$ python3 -q
>>> import numpy as np
>>> from numpy import linalg as LA
>>> np.set_printoptions(suppress=True, linewidth=120)
>>> def rd(a):
...     return np.round(a, 3) + 0
... 
>>> arr = np.array([[-20, -12, -12, -4, -20, -4],
...     [-45, -27, -27, -9, -45, -9],
...     [45, 27, 27, 9, 45, 9],
...     [-30, -18, -18, -6, -30, -6],
...     [5, 3, 3, 1, 5, 1],
...     [15, 9, 9, 3, 15, 3],
...     [-45, -27, -27, -9, -45, -9],
...     [15, 9, 9, 3, 15, 3],
...     [-45, -27, -27, -9, -45, -9]])
>>> U, sig, vt = LA.svd(arr)
>>> print(np.argmax(sig[:-1] / (sig[1:] + 1e-6)) + 1)
1
>>> print(rd(sig))
[166.283   0.      0.      0.      0.      0.   ]
>>> B = U[:, :1] @ np.diag(sig[:1]) @ vt[:1]
>>> print(LA.matrix_rank(B))
1
>>> print(rd(B))
[[-20. -12. -12.  -4. -20.  -4.]
 [-45. -27. -27.  -9. -45.  -9.]
 [ 45.  27.  27.   9.  45.   9.]
 [-30. -18. -18.  -6. -30.  -6.]
 [  5.   3.   3.   1.   5.   1.]
 [ 15.   9.   9.   3.  15.   3.]
 [-45. -27. -27.  -9. -45.  -9.]
 [ 15.   9.   9.   3.  15.   3.]
 [-45. -27. -27.  -9. -45.  -9.]]
>>> print(LA.matrix_rank(arr, rtol=0.05))
1
>>> print(rd(LA.norm(arr - B, 2)), rd(sig[1]))
0.0 0.0
>>> data = np.load("m.npy")
>>> print(data)
[[-2 -3 -1 -1  1  1 -3]
 [-3 -3  0 -2  1 -1  2]
 [-1  3 -2  2 -2 -3 -3]
 [-3  1 -1 -1 -1  1 -1]
 [ 1  0  3 -3 -1 -3 -2]
 [ 1  0  3 -3 -1 -3 -2]
 [ 0 -1  2  0  0 -2  1]
 [-1  2 -1 -1 -3  0 -1]
 [-2  2  0  0  1 -1 -1]]
>>> rng = np.random.default_rng(89)
>>> z = rng.permutation(7)
>>> B = data[:, z] * rng.choice([-1, 1], 7)
>>> print(B)
[[-1 -1 -1 -2  3 -3  1]
 [-1  1 -2 -3 -2 -3  0]
 [ 2  3  2 -1  3  3  2]
 [ 1 -1 -1 -3  1  1  1]
 [ 1  3 -3  1  2  0 -3]
 [ 1  3 -3  1  2  0 -3]
 [ 0  2  0  0 -1 -1 -2]
 [ 3  0 -1 -1  1  2  1]
 [-1  1  0 -2  1  2  0]]
>>> U, _, vt = LA.svd(data.T @ B)
>>> print(rd(LA.lstsq(data, B)[0]))
[[ 0.  0.  0.  1.  0.  0.  0.]
 [ 0.  0.  0.  0.  0.  1.  0.]
 [ 0.  0.  0.  0.  0.  0. -1.]
 [ 0.  0.  1.  0.  0.  0.  0.]
 [-1.  0.  0.  0.  0.  0.  0.]
 [ 0. -1.  0.  0.  0.  0.  0.]
 [ 0.  0.  0.  0. -1.  0.  0.]]
>>> print(rd(U @ vt))
[[ 0.  0.  0.  1.  0.  0.  0.]
 [ 0.  0.  0.  0.  0.  1.  0.]
 [ 0.  0.  0.  0.  0.  0. -1.]
 [ 0.  0.  1.  0.  0.  0.  0.]
 [-1.  0.  0.  0.  0.  0.  0.]
 [ 0. -1.  0.  0.  0.  0.  0.]
 [ 0.  0.  0.  0. -1.  0.  0.]]
>>> print(z)
[4 5 3 0 6 1 2]
>>> W = np.array([[-2, 1, -2],
...     [-3, 0, 3],
...     [-2, -1, -3],
...     [1, -2, -1],
...     [-3, 3, -3],
...     [-1, -3, -1]])
>>> beta = np.array([8, 4, -4])
>>> H = np.maximum(arr @ W + beta, 0)
>>> print(H)
[[168   0 104]
 [368   0 239]
 [  0 112   0]
 [248   0 158]
 [  0  16   0]
 [  0  40   0]
 [368   0 239]
 [  0  40   0]
 [368   0 239]]
>>> print((H > 0).astype(int))
[[1 0 1]
 [1 0 1]
 [0 1 0]
 [1 0 1]
 [0 1 0]
 [0 1 0]
 [1 0 1]
 [0 1 0]
 [1 0 1]]
>>> print(rd((H > 0).mean(axis=0)))
[0.556 0.444 0.556]
>>> W2 = np.array([[0, 1], [-2, -2], [-2, 1]])
>>> print(W @ W2)
[[  2  -6]
 [ -6   0]
 [  8  -3]
 [  6   4]
 [  0 -12]
 [  8   4]]
>>> print(H @ W2)
[[-208  272]
 [-478  607]
 [-224 -224]
 [-316  406]
 [ -32  -32]
 [ -80  -80]
 [-478  607]
 [ -80  -80]
 [-478  607]]
>>> W0 = np.load("test7.npy")
>>> print(W0)
[[0 5 2 5 1 0 5 3]
 [0 0 0 3 0 1 5 5]
 [0 0 0 4 0 0 4 3]
 [0 0 0 0 1 2 5 4]
 [0 0 0 0 0 4 1 0]
 [0 0 0 0 0 0 0 3]
 [0 0 0 0 0 0 0 1]
 [0 0 0 0 0 0 0 0]]
>>> print((W0 - W0.T) / 2)
[[ 0.   2.5  1.   2.5  0.5  0.   2.5  1.5]
 [-2.5  0.   0.   1.5  0.   0.5  2.5  2.5]
 [-1.   0.   0.   2.   0.   0.   2.   1.5]
 [-2.5 -1.5 -2.   0.   0.5  1.   2.5  2. ]
 [-0.5  0.   0.  -0.5  0.   2.   0.5  0. ]
 [ 0.  -0.5  0.  -1.  -2.   0.   0.   1.5]
 [-2.5 -2.5 -2.  -2.5 -0.5  0.   0.   0.5]
 [-1.5 -2.5 -1.5 -2.   0.  -1.5 -0.5  0. ]]
>>> print(np.allclose(W0, W0.T))
False
>>> print(W0 @ W0)
[[ 0  0  0 23  5 19 59 56]
 [ 0  0  0  0  3  6 15 20]
 [ 0  0  0  0  4  8 20 20]
 [ 0  0  0  0  0  4  1 11]
 [ 0  0  0  0  0  0  0 13]
 [ 0  0  0  0  0  0  0  0]
 [ 0  0  0  0  0  0  0  0]
 [ 0  0  0  0  0  0  0  0]]
>>> print(np.trace(W0))
0
>>> print(rd(np.abs(LA.eigvals(W0)).max()))
0.0
>>> assert W0 == W0.T
Traceback (most recent call last):
  File "<python-input-39>", line 1, in <module>
    assert W0 == W0.T
           ^^^^^^^^^^
ValueError: The truth value of an array with more than one element is ambiguous. Use a.any() or a.all()
>>> W0.inv()
Traceback (most recent call last):
  File "<python-input-40>", line 1, in <module>
    W0.inv()
    ^^^^^^
AttributeError: 'numpy.ndarray' object has no attribute 'inv'
>>> print(rd(np.sort(np.abs(LA.eigvals(W0)))))
[0. 0. 0. 0. 0. 0. 0. 0.]
>>> print(LA.matrix_rank(W0, rtol=0.1))
5
>>> print(rd(LA.norm(W0, 2) / LA.norm(W0)))
0.875
>>> print(np.argsort(-LA.norm(W0, axis=0).round(6), kind="stable")[:3])
[6 7 3]
>>> ang = np.radians(45)
>>> r_ = np.eye(8)
>>> r_[4, 4] = r_[3, 3] = np.cos(ang)
>>> r_[4, 3], r_[3, 4] = -np.sin(ang), np.sin(ang)
>>> print(rd(r_))
[[ 1.     0.     0.     0.     0.     0.     0.     0.   ]
 [ 0.     1.     0.     0.     0.     0.     0.     0.   ]
 [ 0.     0.     1.     0.     0.     0.     0.     0.   ]
 [ 0.     0.     0.     0.707  0.707  0.     0.     0.   ]
 [ 0.     0.     0.    -0.707  0.707  0.     0.     0.   ]
 [ 0.     0.     0.     0.     0.     1.     0.     0.   ]
 [ 0.     0.     0.     0.     0.     0.     1.     0.   ]
 [ 0.     0.     0.     0.     0.     0.     0.     1.   ]]
>>> B = W0 @ r_.T
>>> print(np.allclose(LA.norm(W0, axis=1), LA.norm(B, axis=1)))
True
>>> print(rd(np.abs(B - W0).max(axis=0)))
[0.    0.    0.    1.172 3.828 0.    0.    0.   ]
>>> print(np.allclose(W0 @ W0.T, B @ B.T))
True
>>> z = rng.permutation(8)
>>> print(z)
[7 3 1 4 6 2 5 0]
>>> B = W0[z][:, z]
>>> print(np.allclose(B, W0))
False
>>> print(B)
[[0 0 0 0 0 0 0 0]
 [4 0 0 1 5 0 2 0]
 [5 3 0 0 5 0 1 0]
 [0 0 0 0 1 0 4 0]
 [1 0 0 0 0 0 0 0]
 [3 4 0 0 4 0 0 0]
 [3 0 0 0 0 0 0 0]
 [3 5 5 1 5 2 0 0]]
>>> feats = np.load("sample0.npy")
>>> print(feats)
[[-3  0 -3  0 -3  0]
 [-3 -3 -3 -3 -3 -3]
 [-1  3 -1  3 -1  3]
 [-3  0 -3  0 -3  0]
 [-3 -3 -3 -3 -3 -3]
 [-1  3 -1  3 -1  3]]
>>> z = rng.permutation(6)
>>> print(z)
[0 1 5 2 3 4]
>>> B = feats[z][:, z]
>>> print(rd(LA.det(B)), rd(LA.det(feats[z])))
0.0 0.0
>>> print(rd(np.sort(np.abs(LA.eigvals(B)))))
[0. 0. 0. 0. 0. 7.]
>>> print(np.allclose(B, feats))
False
>>> B = feats[0, 0] * feats[1:] - np.outer(feats[1:, 0], feats[0])
>>> print(B)
[[ 0  9  0  9  0  9]
 [ 0 -9  0 -9  0 -9]
 [ 0  0  0  0  0  0]
 [ 0  9  0  9  0  9]
 [ 0 -9  0 -9  0 -9]]
>>> print(rd(feats[:, 0] / feats[0, 0]))
[1.    1.    0.333 1.    1.    0.333]
>>> def softmax(z):
...     e = np.exp(z - z.max(axis=-1, keepdims=True))
...     return e / e.sum(axis=-1, keepdims=True)
... 
>>> print(rd(softmax(feats).sum(axis=1)))
[1. 1. 1. 1. 1. 1.]
>>> print(rd(softmax(10 * feats[5])))
[0.    0.333 0.    0.333 0.    0.333]
>>> S = feats @ feats.T / np.sqrt(6)
>>> print(rd(softmax(S)))
[[0.25 0.25 0.   0.25 0.25 0.  ]
 [0.   0.5  0.   0.   0.5  0.  ]
 [0.   0.   0.5  0.   0.   0.5 ]
 [0.25 0.25 0.   0.25 0.25 0.  ]
 [0.   0.5  0.   0.   0.5  0.  ]
 [0.   0.   0.5  0.   0.   0.5 ]]
>>> print(LA.matrix_rank(W0 - W0[0, 0] * np.eye(8)))
6
>>> print(np.prod(np.diag(W0)), rd(LA.det(W0)))
0 0.0
>>> print(W0 @ W0)
[[ 0  0  0 23  5 19 59 56]
 [ 0  0  0  0  3  6 15 20]
 [ 0  0  0  0  4  8 20 20]
 [ 0  0  0  0  0  4  1 11]
 [ 0  0  0  0  0  0  0 13]
 [ 0  0  0  0  0  0  0  0]
 [ 0  0  0  0  0  0  0  0]
 [ 0  0  0  0  0  0  0  0]]
>>> m1 = np.array([[-28, 1, 2, 2, 1],
...     [1, 1, 0, 1, 2],
...     [1, 2, -18, 0, 0],
...     [2, 2, 1, 12, 1],
...     [2, 1, 0, 0, -20]])
>>> print(m1)
[[-28   1   2   2   1]
 [  1   1   0   1   2]
 [  1   2 -18   0   0]
 [  2   2   1  12   1]
 [  2   1   0   0 -20]]
>>> print(np.allclose(m1 @ m1.T, m1.T @ m1))
False
>>> print(rd(LA.det(m1)))
-115881.0
>>> print(np.trace(m1))
-53
>>> print(LA.matrix_power(m1, 3))
[[-22462    489   3175   1196   1606]
 [   555    -15    -81    144    726]
 [  1543    588  -5952    -73   -206]
 [  1081    298    132   1777    225]
 [  3465    310   -257   -147  -8204]]
>>> print(np.allclose(m1, m1.T))
False
>>> w, V = LA.eig(m1)
>>> print(rd(np.sort(LA.eigvals(m1.T))))
[-28.515 -19.872 -17.852   0.931  12.307]
>>> print(rd(np.sort(LA.eigvals(m1 @ m1))))
[  0.866 151.474 318.677 394.904 813.079]
>>> print(rd(np.prod(w)))
-115881.0
>>> print(rd(w))
[ 12.307   0.931 -28.515 -19.872 -17.852]
>>> O, V = LA.qr(m1[:, :2])[0], LA.qr(m1[:, 2:])[0]
>>> sig = LA.svd(O.T @ V, compute_uv=False)
>>> print(rd(LA.norm(O @ O.T - V @ V.T, 2)))
1.0
>>> print(rd(sig))
[0.957 0.185]
>>> print((sig > 0.9).sum())
1
>>> X = np.array([[0, 0, 1], [3, 0, 0], [0, 0, 0], [0, 2, 0], [0, 0, 3], [0, 0, 0]])
>>> print(X)
[[0 0 1]
 [3 0 0]
 [0 0 0]
 [0 2 0]
 [0 0 3]
 [0 0 0]]
>>> x0 = np.array([0, 1, 1])
>>> target = X @ x0
>>> print(rd(LA.solve(X.T @ X, X.T @ target)))
[0. 1. 1.]
>>> print(rd(LA.lstsq(X, target)[0]))
[0. 1. 1.]
>>> target = target + 0.1 * rng.normal(size=6)
>>> print(rd(target))
[ 1.034 -0.211 -0.097  1.99   3.075  0.093]
>>> beta, *_ = LA.lstsq(X, target)
>>> print(rd(LA.norm(target - X @ beta)))
0.135
>>> print(beta.round())
[-0.  1.  1.]
>>> print([round(float(LA.norm(LA.solve(X.T @ X + lam * np.eye(3), X.T @ target))), 2) for lam in (0, 1, 10, 100)])
[1.43, 1.23, 0.59, 0.1]
>>> print(rd(X.T @ (target - X @ beta)))
[0. 0. 0.]
>>> z = rng.permutation(3)
>>> B = X[:, z] * rng.choice([-1, 1], 3)
>>> print(B)
[[ 0  0 -1]
 [ 0  3  0]
 [ 0  0  0]
 [-2  0  0]
 [ 0  0 -3]
 [ 0  0  0]]
>>> U, _, vt = LA.svd(X.T @ B)
>>> print(z)
[1 0 2]
>>> O, r_ = LA.qr(B)
>>> print(np.trace(O @ O.T))
3.0
>>> print(rd(np.abs(np.diag(r_))))
[2.    3.    3.162]
>>> print(abs(r_[0, 0]), rd(LA.norm(B[:, 0])))
2.0 2.0
>>> M = np.load("case10.npy")
>>> print(M)
[[-2.95 -2.    1.   -1.    1.   -1.   -3.  ]
 [-1.    3.05  1.    2.   -2.    0.    1.  ]
 [ 3.   -2.    1.05  2.   -3.   -1.    0.  ]
 [ 2.    0.    1.    2.05 -1.    3.   -1.  ]
 [-1.    3.   -1.    2.    2.05  3.    2.  ]
 [-3.   -1.    3.    2.    1.   -0.95  1.  ]
 [-3.   -2.    1.   -1.    1.   -1.   -2.95]]
>>> blk = np.stack([M, -3 * M, M[::-1]])
>>> print(blk.shape)
(3, 7, 7)
>>> print((blk @ M.T).shape)
(3, 7, 7)
>>> print(rd(LA.det(blk)))
[   -95.932 209803.006     95.932]
>>> print(rd(blk.sum(axis=0)))
[[ 2.9   2.   -1.    1.   -1.    1.    3.05]
 [-1.   -7.1   1.   -2.    5.   -0.95 -1.  ]
 [-7.    7.   -3.1  -2.    8.05  5.    2.  ]
 [-2.    0.   -1.   -2.05  1.   -3.    1.  ]
 [ 5.   -8.    3.05 -2.   -7.1  -7.   -4.  ]
 [ 5.    5.05 -5.   -2.   -4.    1.9  -1.  ]
 [ 3.05  2.   -1.    1.   -1.    1.    2.9 ]]
>>> print(rd(LA.norm(blk, axis=(1, 2))))
[13.346 40.038 13.346]
>>> print(LA.matrix_rank(blk.reshape(3, -1)))
2
>>> print(LA.matrix_rank(blk))
[7 7 7]
>>> B = M + rng.integers(-2, 3, (7, 6)) @ rng.integers(-2, 3, (6, 7))
>>> print(rd(B))
[[ -1.95  -6.    -2.     0.     3.     1.    -7.  ]
 [  3.     1.05   1.     5.   -12.     2.     3.  ]
 [  0.    -6.     3.05  -4.    -1.    -1.    -1.  ]
 [ 14.     2.    -8.    -0.95   6.    -3.    -5.  ]
 [ -9.     7.     6.     7.     2.05   5.    -1.  ]
 [ -2.    11.    -2.    -4.     6.     1.05  11.  ]
 [ -4.     4.     5.    -6.     4.    -4.    -4.95]]
>>> print(LA.matrix_rank(B - M, tol=1e-8))
6
>>> mat = np.load("block10.npy")
>>> print(mat)
[[4. 1. 1. 1. 1.]
 [1. 4. 1. 1. 1.]
 [1. 1. 4. 1. 1.]
 [1. 1. 1. 4. 1.]
 [1. 1. 1. 1. 4.]]
>>> U, sig, vt = LA.svd(feats)
>>> print(rd(sig))
[12.13   8.653  0.     0.     0.     0.   ]
>>> B = U[:, :2] @ np.diag(sig[:2]) @ vt[:2]
>>> print(LA.matrix_rank(B))
2
>>> print(rd(LA.norm(feats - B, 2)), rd(sig[2]))
0.0 0.0
>>> print(rd(np.abs(feats - B).max()))
0.0
>>> print(rd(B))
[[-3.  0. -3.  0. -3.  0.]
 [-3. -3. -3. -3. -3. -3.]
 [-1.  3. -1.  3. -1.  3.]
 [-3.  0. -3.  0. -3.  0.]
 [-3. -3. -3. -3. -3. -3.]
 [-1.  3. -1.  3. -1.  3.]]
>>> O, V = LA.qr(mat[:, :1])[0], LA.qr(mat[:, 1:])[0]
>>> sig = LA.svd(O.T @ V, compute_uv=False)
>>> print((sig > 0.9).sum())
0
>>> print(rd(sig))
[0.676]
>>> print(rd(np.degrees(np.arccos(sig.clip(0, 1)))))
[47.49]
